$ python -q
>>> import numpy as np
>>> np.set_printoptions(precision=3, suppress=True, linewidth=200, legacy="1.25")
>>> M = np.loadtxt("a.csv", delimiter=",")
>>> M
array([[1., 0., 1., 0., 1., 2., 2., 2., 2., 1., 2., 0., 0.],
       [0., 2., 1., 2., 2., 1., 0., 1., 0., 1., 2., 1., 1.],
       [0., 0., 1., 2., 0., 1., 1., 2., 0., 1., 2., 1., 2.],
       [0., 0., 0., 2., 0., 0., 2., 2., 1., 1., 1., 1., 1.],
       [0., 0., 0., 0., 0., 0., 2., 1., 2., 0., 1., 1., 0.],
       [0., 0., 0., 0., 0., 1., 1., 2., 2., 1., 1., 2., 0.],
       [0., 0., 0., 0., 0., 0., 2., 1., 2., 1., 0., 0., 1.],
       [0., 0., 0., 0., 0., 0., 0., 2., 2., 2., 2., 2., 1.],
       [0., 0., 0., 0., 0., 0., 0., 0., 0., 1., 1., 0., 0.],
       [0., 0., 0., 0., 0., 0., 0., 0., 0., 2., 2., 2., 1.],
       [0., 0., 0., 0., 0., 0., 0., 0., 0., 0., 2., 0., 1.],
       [0., 0., 0., 0., 0., 0., 0., 0., 0., 0., 0., 1., 1.],
       [0., 0., 0., 0., 0., 0., 0., 0., 0., 0., 0., 0., 1.]])
>>> # looks like rank 11
>>> left, sig, vt = np.linalg.svd(M)
>>> sig.round(3) + 0
array([10.255,  4.74 ,  3.726,  3.016,  2.313,  1.821,  1.558,  1.506,  1.288,  0.468,  0.384,  0.   ,  0.   ])
>>> M2 = left[:, :11] @ np.diag(sig[:11]) @ vt[:11]
>>> round(np.linalg.norm(M - M2) / np.linalg.norm(M), 3)
0.0
>>> def softmax(z):
...     e = np.exp(z - z.max(axis=-1, keepdims=True))
...     return e / e.sum(axis=-1, keepdims=True)
... 
>>> softmax(M[6])
array([0.032, 0.032, 0.032, 0.032, 0.032, 0.032, 0.239, 0.088, 0.239, 0.088, 0.032, 0.032, 0.088])
>>> np.round(softmax(10 * M[6]), 3) + 0
array([0. , 0. , 0. , 0. , 0. , 0. , 0.5, 0. , 0.5, 0. , 0. , 0. , 0. ])
>>> softmax(M[6] + 5)
array([0.032, 0.032, 0.032, 0.032, 0.032, 0.032, 0.239, 0.088, 0.239, 0.088, 0.032, 0.032, 0.088])
>>> scores = M @ M.T / np.sqrt(13)
>>> softmax(scores).round(6).argmax(axis=1)
array([0, 1, 2, 3, 0, 5, 0, 7, 7, 7, 2, 2, 2])
>>> M2 = M / np.sqrt((M ** 2).mean(axis=1, keepdims=True))
>>> np.linalg.matrix_rank(M2) == np.linalg.matrix_rank(M)
True
>>> np.linalg.norm(M2, axis=1)
array([3.606, 3.606, 3.606, 3.606, 3.606, 3.606, 3.606, 3.606, 3.606, 3.606, 3.606, 3.606, 3.606])
>>> np.linalg.matrix_rank(M - M.mean(axis=1, keepdims=True))
11
>>> E = np.load("dump.npy")
>>> E
array([[0.004, 0.011, 0.019, 0.026, 0.026, 0.004, 0.011, 0.019, 0.019, 0.026, 0.019],
       [0.011, 0.034, 0.056, 0.079, 0.079, 0.011, 0.034, 0.056, 0.056, 0.079, 0.056],
       [0.019, 0.056, 0.094, 0.131, 0.131, 0.019, 0.056, 0.094, 0.094, 0.131, 0.094],
       [0.026, 0.079, 0.131, 0.184, 0.184, 0.026, 0.079, 0.131, 0.131, 0.184, 0.131],
       [0.026, 0.079, 0.131, 0.184, 0.184, 0.026, 0.079, 0.131, 0.131, 0.184, 0.131],
       [0.004, 0.011, 0.019, 0.026, 0.026, 0.004, 0.011, 0.019, 0.019, 0.026, 0.019],
       [0.011, 0.034, 0.056, 0.079, 0.079, 0.011, 0.034, 0.056, 0.056, 0.079, 0.056],
       [0.019, 0.056, 0.094, 0.131, 0.131, 0.019, 0.056, 0.094, 0.094, 0.131, 0.094],
       [0.019, 0.056, 0.094, 0.131, 0.131, 0.019, 0.056, 0.094, 0.094, 0.131, 0.094],
       [0.026, 0.079, 0.131, 0.184, 0.184, 0.026, 0.079, 0.131, 0.131, 0.184, 0.131],
       [0.019, 0.056, 0.094, 0.131, 0.131, 0.019, 0.056, 0.094, 0.094, 0.131, 0.094]])
>>> rng = np.random.default_rng(6090)
>>> idx = rng.permutation(11)
>>> idx
array([10,  3,  6,  1,  0,  5,  7,  2,  9,  4,  8])
>>> M2 = E[idx][:, idx]
>>> np.allclose(M2, E)
False
>>> np.diag(M2)
array([0.094, 0.184, 0.034, 0.034, 0.004, 0.004, 0.094, 0.094, 0.184, 0.184, 0.094])
>>> np.round(np.sort(np.abs(np.linalg.eigvals(M2))), 3) + 0
array([0., 0., 0., 0., 0., 0., 0., 0., 0., 0., 1.])
>>> W0 = np.loadtxt("case6.csv", delimiter=",")
>>> W0
array([[ 15.,  -1.,  -4.,  -6.,   7.,  13.],
       [ -1.,  15.,  -1., -20.,   9.,  -6.],
       [ -4.,  -1.,  49.,  -7., -35., -36.],
       [ -6., -20.,  -7.,  52., -13.,   7.],
       [  7.,   9., -35., -13.,  45.,  32.],
       [ 13.,  -6., -36.,   7.,  32.,  51.]])
>>> # symmetric, so the eigenvalues are real
>>> x = np.array([-4, -2, -3, -2, 5, -2])
>>> rhs = W0 @ x
>>> rhs
array([ -25.,   74., -218.,  -98.,  246.,  112.])
>>> np.round(np.linalg.solve(W0, W0[:, 1]), 3) + 0
array([0., 1., 0., 0., 0., 0.])
>>> arr = np.load("test19.npy")
>>> arr
array([[ -0.017,   0.026,   0.014,   0.072,   0.019],
       [-18.048,   0.044,  -9.935, -15.999,  -1.98 ],
       [ -0.031,  -0.009,   0.065,   0.01 ,   0.025],
       [  0.026,   0.038,   0.059,  -0.03 ,   0.081],
       [ -9.028,  -0.048,  -4.913,  -7.956,  -1.017],
       [-18.042,   0.042,  -9.988, -16.019,  -2.088],
       [-18.021,   0.084, -10.001, -16.059,  -1.993],
       [  8.983,  -0.012,   4.961,   8.043,   1.084],
       [ 18.07 ,   0.055,  10.06 ,  15.888,   2.06 ],
       [  9.025,  -0.065,   4.965,   8.025,   0.973],
       [  0.027,  -0.049,   0.041,  -0.111,   0.05 ]])
>>> x = np.array([6, -2, 6, 7, -7])
>>> arr @ np.ones(5)
array([  0.114, -45.918,   0.06 ,   0.174, -22.962, -46.095, -45.99 ,  23.059,  46.133,  22.923,  -0.042])
>>> arr @ np.eye(5)[2]
array([  0.014,  -9.935,   0.065,   0.059,  -4.913,  -9.988, -10.001,   4.961,  10.06 ,   4.965,   0.041])
>>> arr @ (2 * x)
array([   0.602, -532.238,    0.234,   -0.686, -264.246, -531.562, -533.524,  264.802,  530.932,  266.868,   -1.242])
>>> np.linalg.norm(arr @ x) <= np.linalg.norm(arr, 2) * np.linalg.norm(x) + 1e-9
True
>>> (arr @ x).argmax()
8
